$ python3 -q
>>> import numpy as np
>>> from numpy import linalg as LA
>>> np.set_printoptions(precision=2, suppress=True, linewidth=140, sign=" ")
>>> J = np.load("run7.npy")
>>> print(J)
[[-0.4   3.13 -1.  ]
 [ 1.6  -2.45  0.8 ]
 [-0.7  -4.05  1.4 ]
 [ 0.3  -0.33  0.1 ]
 [ 1.2  -2.83  0.9 ]
 [ 0.    1.76 -0.6 ]
 [ 1.6  -4.09  1.4 ]
 [ 0.1   2.3  -0.8 ]
 [ 0.5  -0.16  0.1 ]
 [ 1.3   2.03 -0.7 ]
 [-0.8   1.06 -0.3 ]
 [-1.   -0.65  0.2 ]
 [ 0.1   1.28 -0.4 ]
 [-0.6  -5.54  1.9 ]
 [-1.9  -0.79  0.3 ]
 [-0.4   0.48 -0.2 ]
 [ 0.   -3.98  1.3 ]
 [-0.2   0.62 -0.2 ]
 [ 0.8   2.81 -0.9 ]
 [-0.9   2.85 -0.9 ]
 [-1.3  -0.05  0.  ]
 [-1.5   5.49 -1.9 ]
 [ 0.7  -0.93  0.3 ]
 [-0.8  -5.95  2.  ]
 [-1.2   0.07  0.  ]
 [ 1.7  -4.2   1.4 ]
 [-1.9   1.05 -0.3 ]
 [ 0.7   2.37 -0.8 ]
 [-1.5   2.74 -0.9 ]]
>>> vec = np.array([0, 4, 5])
>>> y = J @ vec
>>> print(np.round(LA.solve(J.T @ J, J.T @ y), 2) + 0)
[ 0.  4.  5.]
>>> rng = np.random.default_rng(3)
>>> y = y + 0.05 * rng.normal(size=29)
>>> print(y)
[  7.62  -5.93  -9.18  -0.85  -6.84   4.03  -9.46   5.19  -0.18   4.79   2.75  -1.62   3.11 -12.69  -1.71   0.9   -9.4    1.47   6.79
   6.89  -0.2   12.54  -2.19 -13.83   0.27  -9.77   2.8    5.47   6.45]
>>> b, *_ = LA.lstsq(J, y)
>>> print(np.round(J.T @ (y - J @ b), 2) + 0)
[ 0.  0.  0.]
>>> print(b.round())
[-0.  4.  5.]
>>> print(b.round(2) + 0)
[ 0.    4.01  4.99]
>>> print(round(LA.norm(J, 2), 2))
16.23
>>> print(LA.norm(J, axis=1).argmax())
23
>>> print(np.round(LA.norm(J, 1), 2), round(LA.norm(J, np.inf), 2))
66.04 8.89
>>> print(LA.norm(J, axis=0))
[  5.68  15.32   5.14]
>>> print(round(LA.norm(J[12] - J[26]), 2))
2.02
>>> W1 = np.array([[1, 3, -2, 2, 0], [-3, 3, -2, 0, 1], [2, -3, 0, 3, 2]])
>>> b = np.array([0, 0, 2, 0, 0])
>>> act = np.maximum(J @ W1 + b, 0)
>>> print(LA.matrix_rank(act))
5
>>> C = np.array([[2, 0], [-1, 1], [2, 2], [0, -1], [0, -2]])
>>> print(W1 @ C)
[[ -5  -3]
 [-13  -3]
 [  7 -10]]
>>> other = np.c_[J[:, :1] @ np.array([[0]]), np.array([4, 6, 1, 7, 9, 5, 0, 8, 2, 1, 3, 3, 2, 3, 8, 6, 0, 0, 3, 3, 7, 3, 9, 8, 6, 7, 7, 1, 1])]
>>> print(other)
[[ 0.  4.]
 [ 0.  6.]
 [ 0.  1.]
 [ 0.  7.]
 [ 0.  9.]
 [ 0.  5.]
 [ 0.  0.]
 [ 0.  8.]
 [ 0.  2.]
 [ 0.  1.]
 [ 0.  3.]
 [ 0.  3.]
 [ 0.  2.]
 [ 0.  3.]
 [ 0.  8.]
 [ 0.  6.]
 [ 0.  0.]
 [ 0.  0.]
 [ 0.  3.]
 [ 0.  3.]
 [ 0.  7.]
 [ 0.  3.]
 [ 0.  9.]
 [ 0.  8.]
 [ 0.  6.]
 [ 0.  7.]
 [ 0.  7.]
 [ 0.  1.]
 [ 0.  1.]]
>>> print(LA.norm(other - J @ LA.lstsq(J, other)[0], axis=0))
[  0.   26.8]
>>> print(LA.matrix_rank(other))
1
>>> print(LA.lstsq(J, other[:, 0])[0])
[ 0.  0.  0.]
>>> C2 = np.cov(J, rowvar=False)
>>> print(C2)
[[ 1.13 -0.79  0.26]
 [-0.79  8.34 -2.8 ]
 [ 0.26 -2.8   0.94]]
>>> print(np.polyfit(J[:, 0], J[:, 2], 1))
[ 0.23  0.11]
>>> print(np.argwhere(np.triu(np.abs(np.corrcoef(J.T)) > 0.8, 1)))
[[ 1  2]]
>>> print(np.round(np.corrcoef(J[:, 0], J[:, 2])[0, 1], 2))
0.25
>>> Q, _ = LA.qr(np.array([[1.5, -0.7, 1.8, -1.0, -2.0],
...     [0.0, 0.8, -0.6, 0.6, 0.5],
...     [0.3, 0.0, -0.7, 0.0, -0.5],
...     [-1.9, 1.8, 0.9, 0.3, -1.2],
...     [0.6, -2.1, -1.3, 0.7, -0.9]]))
>>> m1 = Q[:, :4]
>>> print(m1)
[[-0.6  -0.35  0.61 -0.28]
 [-0.   -0.42 -0.55 -0.72]
 [-0.12 -0.14 -0.42  0.34]
 [ 0.76 -0.04  0.39 -0.3 ]
 [-0.24  0.82 -0.08 -0.44]]
>>> # columns are unit length and at right angles
>>> other = np.array([[3, 3, 2], [3, 2, 0]])
>>> C = np.kron(other, m1)
>>> print(round(float(LA.norm(C, 2)), 2), np.round(LA.norm(other, 2) * LA.norm(m1, 2), 2))
5.76 5.76
>>> print(C.shape)
(10, 12)
